$ ipython --no-banner

In [1]: import numpy as np

In [2]: np.set_printoptions(suppress=True, linewidth=200)

In [3]: tidy = lambda a: np.round(a, 3) + 0

In [4]: W0 = np.load("m.npy")

In [5]: print(tidy(W0))
[[ 0.67   0.458  0.082  0.018 -0.068]
 [ 0.458  0.313  0.07   0.001 -0.027]
 [ 0.082  0.07   0.307 -0.219  0.391]
 [ 0.018  0.001 -0.219  0.166 -0.3  ]
 [-0.068 -0.027  0.391 -0.3    0.543]]

In [6]: print(np.linalg.lstsq(W0[:-1].T, W0[-1])[2])
2

In [7]: print(np.allclose(W0[:-1].T @ np.linalg.lstsq(W0[:-1].T, W0[-1])[0], W0[-1]))
True

In [8]: print(tidy(W0 @ np.linalg.pinv(W0) @ W0))
[[ 0.67   0.458  0.082  0.018 -0.068]
 [ 0.458  0.313  0.07   0.001 -0.027]
 [ 0.082  0.07   0.307 -0.219  0.391]
 [ 0.018  0.001 -0.219  0.166 -0.3  ]
 [-0.068 -0.027  0.391 -0.3    0.543]]

In [9]: print(np.abs(np.diag(np.linalg.qr(W0)[1])) > 1e-9)
[ True  True False False False]

In [10]: print(np.unique(W0.round(6), axis=0).shape)
(5, 5)

In [11]: r0 = np.array([5, 5])

In [12]: print(tidy(np.correlate(W0[3], W0[0], "full")))
[-0.001  0.     0.016 -0.007  0.018 -0.091 -0.096 -0.026 -0.201]

In [13]: r0, v = W0[3], W0[1]

In [14]: print(tidy(r0 @ v))
0.001

In [15]: print(tidy(r0 @ r0))
0.166

In [16]: p = (r0 @ v) / (r0 @ r0) * r0

In [17]: print(tidy(v - p))
[ 0.457  0.313  0.072  0.    -0.024]

In [18]: print(tidy(np.linalg.norm(r0 + v) ** 2 + np.linalg.norm(r0 - v) ** 2))
0.957

In [19]: print(tidy(p))
[ 0.     0.    -0.002  0.001 -0.002]

In [20]: F = np.loadtxt("arr.csv", delimiter=",")

In [21]: print(F)
[[ 1.061  0.393 -1.033  1.362]
 [-1.26  -0.214 -0.05   1.039]
 [-0.215 -0.889  0.811  0.85 ]
 [-1.723  0.76   0.446  0.512]
 [-0.769  0.836  0.904  1.174]]

In [22]: hat = F @ np.linalg.solve(F.T @ F, F.T)

In [23]: print(tidy(np.linalg.eigvalsh(hat)))
[0. 1. 1. 1. 1.]

In [24]: print(tidy(hat @ F[:, 1]))
[ 0.393 -0.214 -0.889  0.76   0.836]

In [25]: print(tidy((np.eye(5) - hat) @ F))
[[0. 0. 0. 0.]
 [0. 0. 0. 0.]
 [0. 0. 0. 0.]
 [0. 0. 0. 0.]
 [0. 0. 0. 0.]]

In [26]: r0, v = F[2], F[0]

In [27]: print(tidy(r0 @ v))
-0.258

In [28]: print(tidy(r0 @ r0))
2.217

In [29]: p = (r0 @ v) / (r0 @ r0) * r0

In [30]: print(np.linalg.matrix_rank(np.outer(r0, v)))
1

In [31]: A = np.load("block10.npy")

In [32]: print(A)
[[-0.969 13.355  5.014]
 [-0.052 13.437  4.247]
 [-0.038 14.879  4.898]
 [ 2.547 14.503  3.221]
 [-0.909 15.299  5.921]
 [-0.218 14.741  4.419]
 [-0.761 14.151  4.586]
 [-0.941 13.908  5.549]
 [ 1.357 15.392  5.882]
 [-1.652 16.256  5.387]
 [ 1.407 15.181  5.057]
 [-1.894 14.275  6.846]
 [ 0.591 15.979  5.793]
 [ 0.99  13.379  6.15 ]
 [ 0.077 17.414  5.001]
 [-0.334 15.486  5.919]
 [-0.282 16.418  4.903]
 [-1.562 14.146  6.002]
 [ 0.564 15.732  6.438]
 [ 0.175 16.443  2.313]
 [ 0.341 14.843  3.833]
 [-1.043 14.505  4.951]
 [-0.144 15.719  3.619]
 [ 0.472 16.19   4.142]
 [ 1.552 14.867  5.031]
 [-0.321 15.244  6.705]]

In [33]: G = np.cov(A, rowvar=False)

In [34]: print(np.argsort(-A.std(axis=0).round(6), kind="stable"))
[2 0 1]

In [35]: print(tidy(G))
[[ 1.126  0.13  -0.366]
 [ 0.13   1.078 -0.17 ]
 [-0.366 -0.17   1.185]]

In [36]: print(tidy(np.linalg.eigvalsh(G)[::-1]))
[1.608 0.994 0.787]

In [37]: print(np.argwhere(np.triu(np.abs(np.corrcoef(A.T)) > 0.8, 1)))
[]

In [38]: X = np.load("x.npy")

In [39]: print(X)
[[2 0 0 4]
 [0 0 0 0]
 [0 0 0 0]
 [0 0 0 0]]

In [40]: # null space of dimension 3

In [41]: rk = np.linalg.matrix_rank(X)

In [42]: print(rk)
1

In [43]: null = np.linalg.svd(X)[2][rk:].T

In [44]: print(X @ null)
[[0. 0. 0.]
 [0. 0. 0.]
 [0. 0. 0.]
 [0. 0. 0.]]

In [45]: print(np.allclose(X @ null, 0))
True

In [46]: print(null.shape)
(4, 3)

In [47]: print([int(np.linalg.matrix_rank(np.delete(X, i, axis=0))) for i in range(4)])
[0, 1, 1, 1]

In [48]: print(tidy(null @ null.T))
[[ 0.8  0.   0.  -0.4]
 [ 0.   1.   0.   0. ]
 [ 0.   0.   1.   0. ]
 [-0.4  0.   0.   0.2]]

In [49]: np.linalg.norm(X, axis=2)
AxisError: axis 2 is out of bounds for array of dimension 2


In [50]: print(X[2] @ X[3])
0

In [51]: print(tidy(np.linalg.norm(X, "nuc")))
4.472

In [52]: print(np.linalg.norm(X, axis=1).argmax())
0

In [53]: print(tidy(np.trace(np.linalg.pinv(X) @ X)))
1.0

In [54]: print(tidy(X @ np.linalg.pinv(X) @ X))
[[2. 0. 0. 4.]
 [0. 0. 0. 0.]
 [0. 0. 0. 0.]
 [0. 0. 0. 0.]]

In [55]: print(np.linalg.lstsq(X[:-1].T, X[-1])[2])
1

In [56]: print(tidy(np.linalg.eigvals(X).sum().real))
2.0

In [57]: print(tidy(np.linalg.det(X.T)))
0.0

In [58]: print(tidy(np.linalg.det(2 * X)), tidy(np.linalg.det(X)))
0.0 0.0

In [59]: print(np.poly(X))
[ 1. -2.  0.  0.  0.]

In [60]: print(tidy(np.linalg.det(X[::-1])))
0.0

In [61]: out = np.array([[0, 1, 3], [2, 1, 1], [0, 3, 2]])

In [62]: out[-1] = out[0]

In [63]: mat = out + 0.02 * np.eye(3)

In [64]: print(mat)
[[0.02 1.   3.  ]
 [2.   1.02 1.  ]
 [0.   1.   3.02]]

In [65]: def softmax(z):
    ...:     e = np.exp(z - z.max(axis=-1, keepdims=True))
    ...:     return e / e.sum(axis=-1, keepdims=True)
    ...: 

In [66]: print(tidy(softmax(mat[1])))
[0.574 0.215 0.211]

In [67]: att = mat @ mat.T / np.sqrt(3)

In [68]: print(softmax(att).round(6).argmax(axis=1))
[2 1 2]

In [69]: print(tidy(softmax(att + np.triu(np.full(att.shape, -np.inf), 1))))
[[1.    0.    0.   ]
 [0.242 0.758 0.   ]
 [0.484 0.015 0.501]]

In [70]: print(tidy(softmax(att)))
[[0.484 0.016 0.501]
 [0.195 0.612 0.193]
 [0.484 0.015 0.501]]

In [71]: out = F / np.linalg.norm(F, axis=1, keepdims=True)

In [72]: G = out @ out.T

In [73]: print((G - 2 * np.eye(5)).round(6).argmax(axis=1))
[4 3 1 4 3]

In [74]: print((np.abs(G) > 0.9).astype(int))
[[1 0 0 0 0]
 [0 1 0 0 0]
 [0 0 1 0 0]
 [0 0 0 1 0]
 [0 0 0 0 1]]

In [75]: print(tidy(np.degrees(np.arccos(np.clip(G[3, 4], -1, 1)))))
37.513

In [76]: print(tidy(G))
[[ 1.     0.014 -0.084 -0.315  0.046]
 [ 0.014  1.     0.531  0.763  0.639]
 [-0.084  0.531  1.     0.165  0.415]
 [-0.315  0.763  0.165  1.     0.793]
 [ 0.046  0.639  0.415  0.793  1.   ]]

In [77]: hat = np.triu(np.array([[2, 1, 1], [0, 2, 1], [1, 0, 2]]), 1) + np.eye(3)

In [78]: out = hat @ mat @ np.linalg.inv(hat)

In [79]: print(tidy(np.poly(out)))
[ 1.    -4.06   0.161 -0.002]

In [80]: print(tidy(hat @ mat - mat @ hat))
[[ 2.  2.  3.]
 [ 0. -1.  0.]
 [ 0.  0. -1.]]

In [81]: print(np.linalg.matrix_rank(out))
3

In [82]: print(tidy(np.linalg.det(out)))
0.002
